>>> import numpy as np
>>> from numpy import linalg as LA
>>> np.set_printoptions(suppress=True, linewidth=100)
>>> def rnd(a):
...     return np.round(a, 2) + 0
... 
>>> W0 = np.loadtxt("test11.csv", delimiter=",")
>>> W0
array([[ 2.1,  1. , -2. ],
       [ 1. , -1.9,  3. ],
       [ 2. ,  1. , -1.9]])
>>> q, Rm = LA.qr(W0)
>>> rnd(Rm)
array([[-3.07, -0.72,  1.63],
       [ 0.  ,  2.26, -3.73],
       [ 0.  ,  0.  ,  0.06]])
>>> rnd(q)
array([[-0.68,  0.23, -0.69],
       [-0.33, -0.95,  0.01],
       [-0.65,  0.24,  0.72]])
>>> print(np.allclose(Rm.T @ Rm, W0.T @ W0))
True
>>> rnd(q @ Rm)
array([[ 2.1,  1. , -2. ],
       [ 1. , -1.9,  3. ],
       [ 2. ,  1. , -1.9]])
>>> rnd(np.trace(q @ q.T))
np.float64(3.0)
>>> rnd(abs(Rm[0, 0])), rnd(LA.norm(W0[:, 0]))
(np.float64(3.07), np.float64(3.07))
>>> rnd(np.abs(np.diag(Rm)))
array([3.07, 2.26, 0.06])
>>> rnd(q.T @ q)
array([[1., 0., 0.],
       [0., 1., 0.],
       [0., 0., 1.]])
>>> P = np.triu(np.array([[0, 0, 3], [8, 4, 2], [5, 0, 4]]), 1) + np.eye(3)
>>> A2 = P @ W0 @ LA.inv(P)
>>> rnd(A2)
array([[  8.1,   4. , -40. ],
       [  5. ,   0.1, -16. ],
       [  2. ,   1. ,  -9.9]])
>>> rnd(LA.det(A2))
np.float64(-0.42)
>>> rng = np.random.default_rng(4308)
>>> labels = rng.permutation(3)
>>> print(labels)
[0 2 1]
>>> A2 = W0[labels][:, labels]
>>> A2
array([[ 2.1, -2. ,  1. ],
       [ 2. , -1.9,  1. ],
       [ 1. ,  3. , -1.9]])
>>> rnd(LA.det(A2)), rnd(LA.det(W0[labels]))
(np.float64(-0.42), np.float64(0.42))
>>> np.allclose(A2, W0)
False
>>> vec = np.array([1, -2, 2])
>>> y = W0 @ vec
>>> y
array([-3.9, 10.8, -3.8])
>>> rnd(LA.solve(W0.T, W0[2]))
array([0., 0., 1.])
>>> rnd(LA.solve(W0, 3 * y))
array([ 3., -6.,  6.])
>>> rnd(LA.solve(W0, y + W0[:, 0]))
array([ 2., -2.,  2.])
>>> arr = np.loadtxt("case10.csv", delimiter=",")
>>> print(arr)
[[ 9.  6. -3.]
 [ 6.  4. -2.]
 [-3. -2.  1.]]
>>> r = LA.matrix_rank(arr)
>>> r
np.int64(1)
>>> null = LA.svd(arr)[2][r:].T
>>> null.shape
(3, 2)
>>> rnd(arr @ null)
array([[0., 0.],
       [0., 0.],
       [0., 0.]])
>>> np.allclose(arr @ null, 0)
True
>>> [int(LA.matrix_rank(arr[:i])) for i in range(1, len(arr) + 1)]
[1, 1, 1]
>>> labels = rng.permutation(3)
>>> labels
array([1, 0, 2])
>>> A2 = arr[labels][:, labels]
>>> np.trace(A2)
np.float64(14.0)
>>> np.allclose(A2, arr)
False
>>> evals, evecs = LA.eigh(arr)
>>> vec = np.array([5, 4, 4])
>>> np.abs(arr).sum(axis=1).max(), np.abs(evals).max()
(np.float64(18.0), np.float64(14.0))
>>> vec @ arr @ vec
np.float64(361.0)
>>> LA.lstsq(arr[:-1].T, arr[-1])[2]
np.int32(1)
>>> X = np.diag(np.array([1, -1, 1])) + -3 * np.eye(3, k=1) + -3 * np.eye(3, k=-1)
>>> X
array([[ 1., -3.,  0.],
       [-3., -1., -3.],
       [ 0., -3.,  1.]])
>>> t = np.radians(30)
>>> Rm = np.eye(3)
>>> Rm[0, 0] = Rm[1, 1] = np.cos(t)
>>> Rm[0, 1], Rm[1, 0] = -np.sin(t), np.sin(t)
>>> rnd(Rm)
array([[ 0.87, -0.5 ,  0.  ],
       [ 0.5 ,  0.87,  0.  ],
       [ 0.  ,  0.  ,  1.  ]])
>>> A2 = X @ Rm.T
>>> rnd(LA.det(Rm)), rnd(np.trace(Rm))
(np.float64(1.0), np.float64(2.73))
>>> np.allclose(X @ X.T, A2 @ A2.T)
True
>>> rnd(LA.svd(X, compute_uv=False)), rnd(LA.svd(A2, compute_uv=False))
(array([4.36, 4.36, 1.  ]), array([4.36, 4.36, 1.  ]))
>>> evals, evecs = LA.eig(X)
>>> rnd(X @ evecs[:, 0] - evals[0] * evecs[:, 0])
array([0., 0., 0.])
>>> rnd(np.sort(LA.eigvals(X @ X)))
array([ 1., 19., 19.])
>>> P = np.triu(np.array([[4, 3, 4], [1, 1, 4], [5, 0, 4]]), 1) + np.eye(3)
>>> A2 = P @ X @ LA.inv(P)
>>> print(rnd(np.poly(A2)))
[  1.  -1. -19.  19.]
>>> rnd(LA.det(A2))
np.float64(-19.0)
>>> P @ X - X @ P
array([[ -9., -18.,   3.],
       [  0.,  -3.,  20.],
       [  0.,   0.,  12.]])
>>> rnd(LA.eigvals(X))
array([-4.36,  1.  ,  4.36])
>>> np.kron(np.eye(2, dtype=int), X)
array([[ 1., -3.,  0.,  0., -0.,  0.],
       [-3., -1., -3., -0., -0., -0.],
       [ 0., -3.,  1.,  0., -0.,  0.],
       [ 0., -0.,  0.,  1., -3.,  0.],
       [-0., -0., -0., -3., -1., -3.],
       [ 0., -0.,  0.,  0., -3.,  1.]])
>>> print(rnd(np.poly(X)))
[  1.  -1. -19.  19.]
>>> rnd(LA.det(X.T))
np.float64(-19.0)
>>> np.einsum("ij,ji->", X, X)
np.float64(39.0)
>>> F = np.load("m.npy")
>>> rnd(F)
array([[ 0.62,  0.68, -0.38, -0.08],
       [ 0.68, -0.23,  0.68,  0.14],
       [-0.38,  0.68,  0.62, -0.08],
       [-0.08,  0.14, -0.08,  0.98]])
>>> vec = np.array([2, 0, -2, 2])
>>> y = F @ vec
>>> beta, lr = np.zeros(4), 1 / LA.norm(F, 2) ** 2
>>> for i in range(40):
...     beta -= lr * F.T @ (F @ beta - y)
...     if i % 10 == 0: print(i, round(LA.norm(F @ beta - y), 2))
... 
0 0.0
10 0.0
20 0.0
30 0.0
>>> rnd(beta)
array([ 2.,  0., -2.,  2.])
>>> print(rnd(LA.cond(F)))
1.0
>>> evals, evecs = LA.eigh(F)
>>> vec = np.array([-2, 0, -1, 3])
>>> rnd(evecs * np.maximum(evals, 0) @ evecs.T)
array([[ 0.81,  0.34, -0.19, -0.04],
       [ 0.34,  0.39,  0.34,  0.07],
       [-0.19,  0.34,  0.81, -0.04],
       [-0.04,  0.07, -0.04,  0.99]])
>>> rnd(vec @ F @ vec / (vec @ vec)), evals[0], evals[-1]
(np.float64(0.84), np.float64(-1.0), np.float64(1.0))
>>> print(rnd(vec @ F @ vec))
11.82
